$ ipython --no-banner

In [1]: import numpy as np

In [2]: np.set_printoptions(precision=3, suppress=True, linewidth=200)

In [3]: tidy = lambda a: np.round(a, 3) + 0

In [4]: W0 = np.array([[8, 7, 7, 7, 6, 8, 3, 8, 3, 4, 9, 8, 2, 4],
   ...:     [4, 6, 6, 2, 6, 2, 8, 0, 5, 8, 2, 7, 0, 3],
   ...:     [6, 9, 9, 1, 1, 6, 1, 2, 1, 5, 8, 1, 1, 6],
   ...:     [3, 5, 0, 7, 8, 6, 8, 9, 2, 1, 5, 8, 5, 2],
   ...:     [8, 1, 9, 4, 1, 8, 2, 0, 4, 1, 3, 3, 2, 9],
   ...:     [0, 9, 1, 0, 9, 0, 6, 5, 3, 4, 6, 6, 9, 9],
   ...:     [6, 9, 0, 9, 9, 1, 9, 1, 6, 1, 7, 8, 4, 7],
   ...:     [9, 8, 0, 8, 5, 0, 1, 8, 0, 9, 1, 2, 7, 0],
   ...:     [3, 9, 6, 5, 4, 1, 1, 2, 0, 1, 7, 0, 7, 3],
   ...:     [4, 1, 2, 0, 8, 0, 1, 8, 2, 8, 2, 0, 5, 4],
   ...:     [5, 3, 8, 3, 2, 4, 3, 7, 3, 7, 2, 0, 7, 3],
   ...:     [7, 7, 1, 7, 0, 4, 7, 0, 7, 0, 1, 6, 8, 9],
   ...:     [2, 2, 7, 9, 3, 5, 9, 7, 5, 3, 9, 0, 8, 3],
   ...:     [6, 6, 5, 8, 5, 9, 4, 9, 2, 8, 9, 3, 1, 5]])

In [5]: W0
Out[5]: 
array([[8, 7, 7, 7, 6, 8, 3, 8, 3, 4, 9, 8, 2, 4],
       [4, 6, 6, 2, 6, 2, 8, 0, 5, 8, 2, 7, 0, 3],
       [6, 9, 9, 1, 1, 6, 1, 2, 1, 5, 8, 1, 1, 6],
       [3, 5, 0, 7, 8, 6, 8, 9, 2, 1, 5, 8, 5, 2],
       [8, 1, 9, 4, 1, 8, 2, 0, 4, 1, 3, 3, 2, 9],
       [0, 9, 1, 0, 9, 0, 6, 5, 3, 4, 6, 6, 9, 9],
       [6, 9, 0, 9, 9, 1, 9, 1, 6, 1, 7, 8, 4, 7],
       [9, 8, 0, 8, 5, 0, 1, 8, 0, 9, 1, 2, 7, 0],
       [3, 9, 6, 5, 4, 1, 1, 2, 0, 1, 7, 0, 7, 3],
       [4, 1, 2, 0, 8, 0, 1, 8, 2, 8, 2, 0, 5, 4],
       [5, 3, 8, 3, 2, 4, 3, 7, 3, 7, 2, 0, 7, 3],
       [7, 7, 1, 7, 0, 4, 7, 0, 7, 0, 1, 6, 8, 9],
       [2, 2, 7, 9, 3, 5, 9, 7, 5, 3, 9, 0, 8, 3],
       [6, 6, 5, 8, 5, 9, 4, 9, 2, 8, 9, 3, 1, 5]])

In [6]: vec = np.array([-2, 1, 2, -1, 2, -2, 2, 0, 0, -2, 0, 1, 1, 1])

In [7]: y = W0 @ vec

In [8]: y
Out[8]: array([  6,  26,   4,  25,   1,  57,  39, -15,  26,   8,   4,  17,  22, -11])

In [9]: tidy(np.linalg.solve(W0, 4 * y))
Out[9]: array([-8.,  4.,  8., -4.,  8., -8.,  8.,  0.,  0., -8.,  0.,  4.,  4.,  4.])

In [10]: tidy(np.linalg.solve(W0, W0[:, 7]))
Out[10]: array([0., 0., 0., 0., 0., 0., 0., 1., 0., 0., 0., 0., 0., 0.])

In [11]: tidy(np.linalg.solve(W0, y + W0[:, 9]))
Out[11]: array([-2.,  1.,  2., -1.,  2., -2.,  2.,  0.,  0., -1.,  0.,  1.,  1.,  1.])

In [12]: vec = np.array([1, -1, 2, 0, 0, 1, -1, 1, 1, 0, 2, 2, 2, 2])

In [13]: h = np.maximum(W0 @ vec, 0)

In [14]: np.maximum(W0 @ vec, 0) - np.maximum(-W0 @ vec, 0)
Out[14]: array([77, 33, 55, 47, 69, 55, 48, 28, 42, 38, 53, 54, 62, 62])

In [15]: np.maximum(W0 @ (3 * vec), 0)
Out[15]: array([231,  99, 165, 141, 207, 165, 144,  84, 126, 114, 159, 162, 186, 186])

In [16]: print(h)
[77 33 55 47 69 55 48 28 42 38 53 54 62 62]

In [17]: print(np.flatnonzero(h > 1e-9))
[ 0  1  2  3  4  5  6  7  8  9 10 11 12 13]

In [18]: A = np.load("mat.npy")

In [19]: A
Out[19]: 
array([[2, 3, 2, 0, 0, 3, 3, 2, 3, 2],
       [3, 0, 3, 2, 0, 0, 0, 1, 0, 1],
       [1, 3, 1, 3, 3, 0, 3, 0, 2, 0],
       [0, 3, 3, 0, 2, 0, 0, 0, 1, 2],
       [0, 0, 1, 0, 2, 0, 1, 2, 3, 0],
       [2, 3, 1, 1, 3, 1, 2, 2, 2, 2],
       [3, 0, 0, 0, 2, 0, 1, 0, 2, 3],
       [0, 0, 3, 3, 0, 2, 2, 1, 3, 1],
       [2, 3, 0, 2, 1, 1, 0, 3, 1, 0],
       [0, 0, 1, 2, 1, 0, 1, 3, 3, 2],
       [3, 0, 3, 2, 0, 0, 0, 1, 0, 1]])

In [20]: # row 10 repeats row 1

In [21]: vec = np.array([-2, 2, -2, -5, 4, 0, 1, 1, 1, -1])

In [22]: y = A @ vec

In [23]: tidy(np.linalg.lstsq(A, y)[0])
Out[23]: array([-2.,  2., -2., -5.,  4.,  0.,  1.,  1.,  1., -1.])

In [24]: y
Out[24]: array([  4, -22,   4,   7,  12,  11,   2, -16,   0,  -3, -22])

In [25]: rng = np.random.default_rng(14)

In [26]: y = y + 0.02 * rng.normal(size=11)

In [27]: tidy(y)
Out[27]: array([  4.014, -22.02 ,   3.969,   6.942,  11.993,  11.025,   2.001, -15.99 ,   0.02 ,  -3.018, -21.947])

In [28]: coef, *_ = np.linalg.lstsq(A, y)

In [29]: tidy(np.linalg.norm(y - A @ coef))
Out[29]: np.float64(0.051)

In [30]: [round(float(np.linalg.norm(np.linalg.solve(A.T @ A + lam * np.eye(10), A.T @ y))), 2) for lam in (0, 1, 10, 100)]
Out[30]: [7.55, 7.06, 5.29, 1.71]

In [31]: tidy(A.T @ (y - A @ coef))
Out[31]: array([0., 0., 0., 0., 0., 0., 0., 0., 0., 0.])

In [32]: A[11]
IndexError: index 11 is out of bounds for axis 0 with size 11


In [33]: tidy(A.mean(axis=0))
Out[33]: array([1.455, 1.364, 1.636, 1.364, 1.273, 0.636, 1.182, 1.364, 1.818, 1.273])

In [34]: np.linalg.matrix_rank(A)
Out[34]: np.int64(10)

In [35]: A.sum(axis=1)
Out[35]: array([20, 10, 16, 11,  9, 19, 11, 15, 13, 13, 10])

In [36]: A.shape
Out[36]: (11, 10)

In [37]: print(np.diff(A, axis=0))
[[ 1 -3  1  2  0 -3 -3 -1 -3 -1]
 [-2  3 -2  1  3  0  3 -1  2 -1]
 [-1  0  2 -3 -1  0 -3  0 -1  2]
 [ 0 -3 -2  0  0  0  1  2  2 -2]
 [ 2  3  0  1  1  1  1  0 -1  2]
 [ 1 -3 -1 -1 -1 -1 -1 -2  0  1]
 [-3  0  3  3 -2  2  1  1  1 -2]
 [ 2  3 -3 -1  1 -1 -2  2 -2 -1]
 [-2 -3  1  0  0 -1  1  0  2  2]
 [ 3  0  2  0 -1  0 -1 -2 -3 -1]]

In [38]: np.abs(A).max()
Out[38]: np.int64(3)

In [39]: u = np.array([1, 5, 3, 0])

In [40]: m1 = np.outer(rng.normal(size=29), u) + 0.3 * rng.normal(size=(29, 4))

In [41]: tidy(m1)
Out[41]: 
array([[ -0.967,  -3.975,  -2.375,  -0.33 ],
       [  0.47 ,   1.705,   1.243,   0.43 ],
       [  2.946,  14.018,   7.867,   0.061],
       [ -0.007,  -0.245,  -0.529,   0.171],
       [  0.243,   0.114,   0.031,   0.133],
       [ -0.865,  -2.927,  -1.267,   0.086],
       [  0.264,   1.704,   0.882,  -0.161],
       [ -2.265, -10.518,  -5.984,  -0.141],
       [ -0.667,  -3.3  ,  -2.318,   0.076],
       [  1.954,   8.217,   5.332,  -0.172],
       [  0.557,   1.421,   0.519,  -0.6  ],
       [ -0.345,  -1.619,  -1.116,  -0.076],
       [  0.781,   1.837,   1.053,  -0.555],
       [  0.233,   1.655,   1.4  ,  -0.158],
       [  0.139,   0.756,   0.4  ,   0.286],
       [  0.725,   2.797,   1.782,   0.166],
       [ -1.248,  -8.259,  -4.545,  -0.178],
       [  0.521,   2.51 ,   2.02 ,  -0.31 ],
       [ -0.983,  -3.115,  -2.18 ,  -0.226],
       [  1.072,   3.874,   2.634,  -0.121],
       [  0.197,   0.217,  -0.039,   0.54 ],
       [ -1.117,  -5.054,  -2.971,   0.302],
       [ -0.158,  -0.492,  -0.14 ,   0.375],
       [ -1.132,  -5.419,  -3.06 ,   0.187],
       [  0.85 ,   5.101,   2.477,   0.006],
       [  0.002,   0.044,   0.007,   0.232],
       [  0.555,   4.464,   2.064,  -0.179],
       [ -0.783,  -5.32 ,  -3.901,   0.177],
       [  1.49 ,   7.864,   4.92 ,   0.039]])

In [42]: proj = m1 @ np.linalg.solve(m1.T @ m1, m1.T)

In [43]: tidy(proj @ m1[:, 2])
Out[43]: 
array([-2.375,  1.243,  7.867, -0.529,  0.031, -1.267,  0.882, -5.984, -2.318,  5.332,  0.519, -1.116,  1.053,  1.4  ,  0.4  ,  1.782, -4.545,  2.02 , -2.18 ,  2.634, -0.039, -2.971, -0.14 , -3.06 ,
        2.477,  0.007,  2.064, -3.901,  4.92 ])

In [44]: tidy(np.trace(proj))
Out[44]: np.float64(4.0)

In [45]: G = np.cov(m1, rowvar=False)

In [46]: tidy(np.polyfit(m1[:, 3], m1[:, 2], 1))
Out[46]: array([-0.686,  0.146])

In [47]: tidy(m1.std(axis=0))
Out[47]: array([1.049, 4.994, 2.954, 0.27 ])

In [48]: np.argsort(-m1.std(axis=0).round(6), kind="stable")
Out[48]: array([1, 2, 0, 3])

In [49]: print(G.shape)
(4, 4)

In [50]: data = np.load("out1.npy")

In [51]: data
Out[51]: 
array([[0, 0, 1, 0, 0, 0, 0, 0],
       [0, 0, 0, 0, 0, 0, 0, 0],
       [1, 0, 0, 0, 0, 0, 0, 1],
       [0, 0, 0, 0, 0, 0, 1, 1],
       [0, 0, 0, 0, 0, 0, 0, 1],
       [0, 0, 0, 0, 0, 0, 0, 0],
       [0, 0, 0, 1, 0, 0, 0, 0],
       [0, 0, 1, 1, 1, 0, 0, 0]])

In [52]: # symmetric

In [53]: data - data[0]
Out[53]: 
array([[ 0,  0,  0,  0,  0,  0,  0,  0],
       [ 0,  0, -1,  0,  0,  0,  0,  0],
       [ 1,  0, -1,  0,  0,  0,  0,  1],
       [ 0,  0, -1,  0,  0,  0,  1,  1],
       [ 0,  0, -1,  0,  0,  0,  0,  1],
       [ 0,  0, -1,  0,  0,  0,  0,  0],
       [ 0,  0, -1,  1,  0,  0,  0,  0],
       [ 0,  0,  0,  1,  1,  0,  0,  0]])

In [54]: tidy(np.linalg.norm(data))
Out[54]: np.float64(3.162)

In [55]: np.linalg.rank(data)
AttributeError: module 'numpy.linalg' has no attribute 'rank'


In [56]: data.sum(axis=1)
Out[56]: array([1, 0, 2, 2, 1, 0, 1, 3])

In [57]: data.sum(axis=0)
Out[57]: array([1, 0, 2, 2, 1, 0, 1, 3])

In [58]: np.linalg.matrix_rank(data)
Out[58]: np.int64(6)
